% python3 -q
>>> import numpy as np
>>> np.set_printoptions(suppress=True, linewidth=100)
>>> mat = np.load("dump.npy")
>>> mat
array([[0., 0., 0., 2., 8., 0., 0., 0., 0., 0., 0., 0.],
       [1., 7., 1., 9., 8., 0., 0., 0., 0., 0., 0., 0.],
       [8., 5., 4., 8., 4., 0., 0., 0., 0., 0., 0., 0.],
       [7., 8., 6., 9., 6., 0., 0., 0., 0., 0., 0., 0.],
       [1., 5., 0., 4., 5., 0., 0., 0., 0., 0., 0., 0.],
       [0., 0., 0., 0., 0., 2., 3., 0., 3., 1., 1., 0.],
       [0., 0., 0., 0., 0., 2., 2., 1., 2., 3., 0., 1.],
       [0., 0., 0., 0., 0., 3., 1., 2., 1., 0., 0., 1.],
       [0., 0., 0., 0., 0., 3., 0., 1., 2., 3., 0., 0.],
       [0., 0., 0., 0., 0., 2., 3., 1., 0., 3., 1., 0.],
       [0., 0., 0., 0., 0., 1., 3., 0., 2., 2., 1., 3.],
       [0., 0., 0., 0., 0., 0., 1., 2., 1., 1., 0., 2.]])
>>> x = np.array([-2, -5, 2, -2, -3, -4, -4, 0, 2, 4, 5, 2])
>>> y = mat @ x
>>> y
array([-28., -77., -61., -78., -50.,  -5.,   2., -12.,   4.,  -3.,   7.,   6.])
>>> np.round(np.linalg.solve(mat, mat[:, 8]), 1) + 0
array([0., 0., 0., 0., 0., 0., 0., 0., 1., 0., 0., 0.])
>>> np.round(np.linalg.solve(mat, y + mat[:, 4]), 1) + 0
array([-2., -5.,  2., -2., -2., -4., -4.,  0.,  2.,  4.,  5.,  2.])
>>> np.round(np.linalg.solve(mat.T, mat[6]), 1) + 0
array([0., 0., 0., 0., 0., 0., 1., 0., 0., 0., 0., 0.])
>>> E = np.load("data.npy")
>>> E
array([[-1.8,  1.9,  2.9, -3.5,  0.9, -0.7, -1.5,  1.6, -3.1, -2. , -1.6],
       [-0.9,  2.3,  3.2, -3.1,  1.4, -1.1, -1.6,  2.4, -3.1, -2.1, -1.7],
       [-1.1,  1.9,  2.8, -3.1,  0.8, -1.2, -1. ,  2.1, -3. , -1.6, -1.2],
       [-0.8,  1.9,  2.5, -3.2,  1.2, -1. , -0.7,  1.5, -2.4, -1.7, -2.3],
       [-0.8,  2.4,  3.3, -3. ,  1. , -1.1, -1. ,  2.1, -2.7, -2. , -2.6],
       [-1.6,  1.7,  2.9, -3. ,  0.9, -1.2, -0.9,  2.4, -2.8, -1.7, -2.1],
       [-1.3,  2.1,  2.8, -2.8,  0.9, -0.4, -1.5,  2.3, -3.1, -2.1, -2.2],
       [-0.9,  2.1,  2.5, -3. ,  0.5, -1.1, -1.1,  2.1, -3. , -2. , -1.9],
       [-1.1,  1.5,  2.9, -2.8,  1.3, -1.2, -0.7,  1.6, -3. , -1.7, -1.6],
       [-1.3,  2. ,  3.2, -3.1,  0.1, -1. , -1.4,  1.9, -2.5, -2.4, -1.8],
       [-0.8,  2.2,  2.8, -3.4,  1. , -1.3, -1.1,  1.7, -3.2, -2.1, -2.6],
       [ 3.2,  2.3, -3.1, -3.3,  3.3, -3.2,  2.7,  0.4,  1.7,  0.7, -1.7],
       [ 3.1,  1.8, -3.3, -2.6,  2.9, -2.7,  2.9,  0. ,  2.4,  1.1, -2. ],
       [ 3.3,  2. , -2.6, -2.8,  3.3, -3.1,  3.2,  0.6,  1.9,  0.5, -2.2],
       [ 3.4,  1.7, -2.9, -2.6,  3. , -3.2,  3.2, -0.6,  1.8,  0.6, -2.1],
       [ 2.7,  2.1, -3.3, -2.8,  3.1, -3.2,  2.9,  0.7,  2. ,  1.2, -2.7],
       [ 3.2,  2.6, -2.6, -3.4,  3.2, -2.7,  3.2,  0. ,  1.5,  0.9, -1.7],
       [ 3.5,  2. , -3.3, -3. ,  3. , -3.3,  3.2,  0.2,  2.1,  0.8, -2.2],
       [ 3.1,  2.1, -3.3, -3.1,  3.1, -2.4,  3.5, -0.2,  2.1,  0.9, -1.9],
       [ 2.7,  1.6, -2.9, -2.9,  3.1, -3. ,  3. ,  0.4,  2.2,  1.2, -2.4],
       [ 3. ,  2. , -3.1, -3.2,  3.2, -3. ,  2.7,  0.2,  2.1,  1.3, -2.4],
       [ 2.5,  2.2, -2.8, -3. ,  3.6, -2.6,  3.2, -0.2,  2.2,  1. , -1.9]])
>>> U, s, Vt = np.linalg.svd(E)
>>> s.round(1)
array([27.6, 22.6,  1.9,  1.6,  1.5,  1.3,  1.2,  1. ,  0.9,  0.7,  0.5])
>>> Y = U[:, :2] @ np.diag(s[:2]) @ Vt[:2]
>>> np.linalg.matrix_rank(Y)
np.int64(2)
>>> round(float(np.linalg.norm(E - Y, 2)), 1), np.round(s[2], 1)
(1.9, np.float64(1.9))
>>> lab = E[:, 6] > np.median(E[:, 6])
>>> u = E[lab].mean(axis=0) - E[~lab].mean(axis=0)
>>> lab.astype(int)
array([0, 0, 0, 0, 0, 0, 0, 0, 0, 0, 0, 1, 1, 1, 1, 1, 1, 1, 1, 1, 1, 1])
>>> np.argsort(-np.abs(u).round(6), kind="stable")
array([ 2,  8,  6,  0,  9,  4,  5,  7, 10,  3,  1])
>>> u.round(1) + 0
array([ 4.2,  0. , -5.9,  0.1,  2.3, -1.9,  4.2, -1.8,  4.9,  2.9, -0.1])
>>> ((E - E.mean(axis=0)) @ u > 0).astype(int)
array([0, 0, 0, 0, 0, 0, 0, 0, 0, 0, 0, 1, 1, 1, 1, 1, 1, 1, 1, 1, 1, 1])
>>> m1 = np.load("w.npy")
>>> m1
array([[ -6,  -4,  18, -16,   2,   2],
       [-15, -10,  45, -40,   5,   5],
       [ -9,  -6,  27, -24,   3,   3],
       [  3,   2,  -9,   8,  -1,  -1],
       [ -9,  -6,  27, -24,   3,   3],
       [  3,   2,  -9,   8,  -1,  -1],
       [  0,   0,   0,   0,   0,   0],
       [  0,   0,   0,   0,   0,   0],
       [  0,   0,   0,   0,   0,   0],
       [  3,   2,  -9,   8,  -1,  -1],
       [  9,   6, -27,  24,  -3,  -3],
       [-12,  -8,  36, -32,   4,   4],
       [  3,   2,  -9,   8,  -1,  -1],
       [  3,   2,  -9,   8,  -1,  -1],
       [ 12,   8, -36,  32,  -4,  -4]])
>>> U, s, Vt = np.linalg.svd(m1)
>>> np.argmax(s[:-1] / (s[1:] + 1e-6)) + 1
np.int64(1)
>>> Y = U[:, :1] @ np.diag(s[:1]) @ Vt[:1]
>>> round(np.linalg.norm(m1 - Y) / np.linalg.norm(m1), 1)
np.float64(0.0)
>>> np.linalg.matrix_rank(m1, rtol=0.05)
np.int64(1)
>>> rk = np.linalg.matrix_rank(m1)
>>> rk
np.int64(1)
>>> ns = np.linalg.svd(m1)[2][rk:].T
>>> [int(np.linalg.matrix_rank(np.delete(m1, i, axis=0))) for i in range(15)]
[1, 1, 1, 1, 1, 1, 1, 1, 1, 1, 1, 1, 1, 1, 1]
>>> np.linalg.matrix_rank(m1.T @ m1), np.linalg.matrix_rank(m1 @ m1.T)
(np.int64(1), np.int64(1))
>>> F = np.load("arr.npy")
>>> F
array([[ 0.1, -1.8, -1.1, -0.5, -1.3,  1.1, -1.7,  0.7,  0.8,  1.8, -2.3,  1.1],
       [ 0. , -1.2, -1.5, -0.8, -1.8,  1.2, -1.8,  0.3,  1.1,  1.5, -2. ,  1.1],
       [-0.1,  1.9,  2.1,  0.9,  3.1, -1.9,  3.1, -1.1, -1.9, -3.1,  3. , -2.1],
       [ 0.1,  1.5,  1.9,  0.8,  2.8, -1.7,  2.1, -0.5, -1.8, -2.6,  2.2, -1.7],
       [ 0.2, -3.5, -3. , -1.4, -3.9,  1.9, -3.5,  1.4,  2.3,  4. , -3.5,  2.3],
       [-0.3, -3.6, -3.7, -1.7, -5.8,  3.7, -5.9,  1.3,  4.2,  5.8, -6. ,  4.1],
       [ 0. ,  1.2,  1.6,  0.6,  1.7, -1. ,  1.7, -0.3, -1. , -2.4,  1.7, -1.4],
       [ 0.3, -0.6,  0.3, -0.3, -0.1, -0.2, -0.3,  0. , -0.4, -0.5,  0.1,  0. ],
       [ 0.4, -4. , -3.6, -1.9, -5.6,  3.8, -5.5,  2.5,  4.3,  5.7, -5.1,  3.4],
       [ 0.2, -1.1, -0.6, -0.1, -1.1,  0.1, -0.9, -0.1,  0.5,  0.7, -1.7,  0.5],
       [-0.6, -0.8, -0.3, -0.5, -0.8,  0.7, -1. ,  0.6,  1.1,  0.7, -1.1,  0.5],
       [-0.4, -1. , -1.3, -0.5, -1. ,  1.2, -1.4,  0.4,  1.1,  1.6, -1.1,  1.4],
       [-0.3, -2.1, -1.8, -0.8, -3.2,  1.6, -3. ,  1.2,  2.4,  2.8, -2.7,  1.8],
       [ 0.3,  1.8,  2.3,  1. ,  3.9, -2.7,  3.8, -1.2, -2.4, -3.5,  3.9, -2.5],
       [ 0.1, -0.7, -0.6, -0.5, -1.5,  0.5, -0.9,  0.8,  0.2,  1.2, -0.8,  0.7],
       [ 0.1,  0.6,  0.7,  0. ,  0.8, -0.2,  0.9, -0.4, -0.6, -1.2,  1.1, -0.5],
       [ 0.2, -1.8, -1.4, -0.5, -2.7,  1.4, -2.4,  0.8,  1.7,  2.2, -2.6,  1.2],
       [ 0. ,  2.7,  2.5,  1.5,  3.9, -2.5,  3.9, -0.8, -2.5, -4. ,  3.7, -2.4],
       [ 0.4, -0.9, -0.8, -0.4, -1.2,  0.9, -1.3, -0.1,  0.9,  1.3, -1.4,  1.2],
       [-0.4,  1. ,  1. ,  0.2,  1.7, -1.3,  1.8,  0. , -1. , -1.5,  1.7, -1. ],
       [ 0.7,  1.8,  1.5,  0.8,  1.5, -0.8,  1.8, -0.4, -1.1, -1.3,  1.5, -1.1],
       [ 0.3,  2.6,  2.8,  1.2,  3.1, -2.3,  3.5, -0.8, -2.4, -3.3,  3.7, -2.5],
       [-0.7,  3.6,  3.8,  1.6,  5.2, -3.2,  5.5, -1.4, -3.3, -5.4,  5.4, -3.1],
       [-0.2, -1.9, -0.9, -0.5, -2. ,  1.3, -2.2,  0.8,  1.1,  2.1, -2.2,  1.3],
       [ 0.4,  2. ,  1.3,  0.6,  2.4, -1.6,  2.5,  0.1, -1.6, -2.1,  2.6, -1.8],
       [-0.1,  0.5, -0.4, -0.1, -0.5, -0.1, -0.3,  0.7, -0.6,  0.5, -0.3,  0. ],
       [ 0. ,  0.1,  0.4,  0.1,  0.8, -0.3,  0.9,  0.4, -0.2, -0.3,  0.2,  0.1],
       [ 0. , -2.1, -2.2, -1.1, -4.1,  2.9, -3.9,  0.8,  3. ,  3.6, -4. ,  2.5],
       [-0.5,  1.7,  2.7,  1.2,  2.9, -2.4,  3.3, -1.1, -2.4, -2.9,  3.8, -2.4],
       [-0.2, -1.8, -1.8, -0.8, -2.5,  1.4, -2.4,  0.9,  1.4,  2.9, -2.4,  1.4],
       [ 0.3, -2.9, -2.7, -1.3, -4.1,  2.8, -4.7,  1.3,  2.3,  3.8, -4. ,  3.1],
       [ 0. , -0.7, -1.3, -0.7, -2.1,  1.3, -1.3,  0.5,  0.9,  1. , -2. ,  0.9],
       [ 0.5,  0.3,  0.7,  1. ,  0.3, -0.7,  1. , -0.5, -1.3, -0.7,  0.5, -0.5],
       [ 0.3,  3. ,  3.7,  1.5,  5.6, -3.5,  4.8, -1.6, -3.4, -5.4,  5.3, -3.6],
       [-0.3, -3.3, -2.8, -1.4, -4.3,  2.6, -4.1,  1.2,  2.7,  4. , -4. ,  2.6],
       [ 0.1, -1.3, -1.6, -0.8, -1.9,  1.3, -2.1,  0.6,  1.4,  2.1, -1.2,  1.2],
       [-0.2, -1.9, -2.2, -1.6, -3.2,  2.4, -3.5,  0.9,  1.8,  3. , -2.8,  1.7],
       [-0.1,  2.7,  2.9,  1.6,  3.8, -3.1,  4.2, -1. , -2.5, -4.2,  4.3, -2.9],
       [-0.2, -0.5, -1.3, -0.2, -2.1,  1.3, -1.8,  0.8,  1.6,  1.8, -2.1,  1.6],
       [-0.4,  0.5,  0.8,  0.5,  0.6, -0.6,  0.4,  0.1, -0.5, -0.6,  0.3,  0.1],
       [ 0.5, -1.7, -2. , -0.8, -2.7,  1.8, -2.7,  1.2,  1.4,  2.6, -2.4,  1.8],
       [ 0.1,  0.4,  0.1, -0.3,  0.8,  0.2,  0.4,  0.1, -0.4, -0.4, -0.1,  0.1]])
>>> rng = np.random.default_rng(936792)
>>> lab = rng.permutation(12)
>>> lab
array([ 1, 10, 11,  0,  4,  8,  7,  5,  2,  9,  3,  6])
>>> Y = mat[lab][:, lab]
>>> Y
array([[7., 0., 0., 1., 8., 0., 0., 0., 1., 0., 9., 0.],
       [0., 1., 3., 0., 0., 2., 0., 1., 0., 2., 0., 3.],
       [0., 0., 2., 0., 0., 1., 2., 0., 0., 1., 0., 1.],
       [0., 0., 0., 0., 8., 0., 0., 0., 0., 0., 2., 0.],
       [5., 0., 0., 1., 5., 0., 0., 0., 0., 0., 4., 0.],
       [0., 0., 0., 0., 0., 2., 1., 3., 0., 3., 0., 0.],
       [0., 0., 1., 0., 0., 1., 2., 3., 0., 0., 0., 1.],
       [0., 1., 0., 0., 0., 3., 0., 2., 0., 1., 0., 3.],
       [5., 0., 0., 8., 4., 0., 0., 0., 4., 0., 8., 0.],
       [0., 1., 0., 0., 0., 0., 1., 2., 0., 3., 0., 3.],
       [8., 0., 0., 7., 6., 0., 0., 0., 6., 0., 9., 0.],
       [0., 0., 1., 0., 0., 2., 1., 2., 0., 3., 0., 2.]])
>>> np.allclose(Y, mat)
False
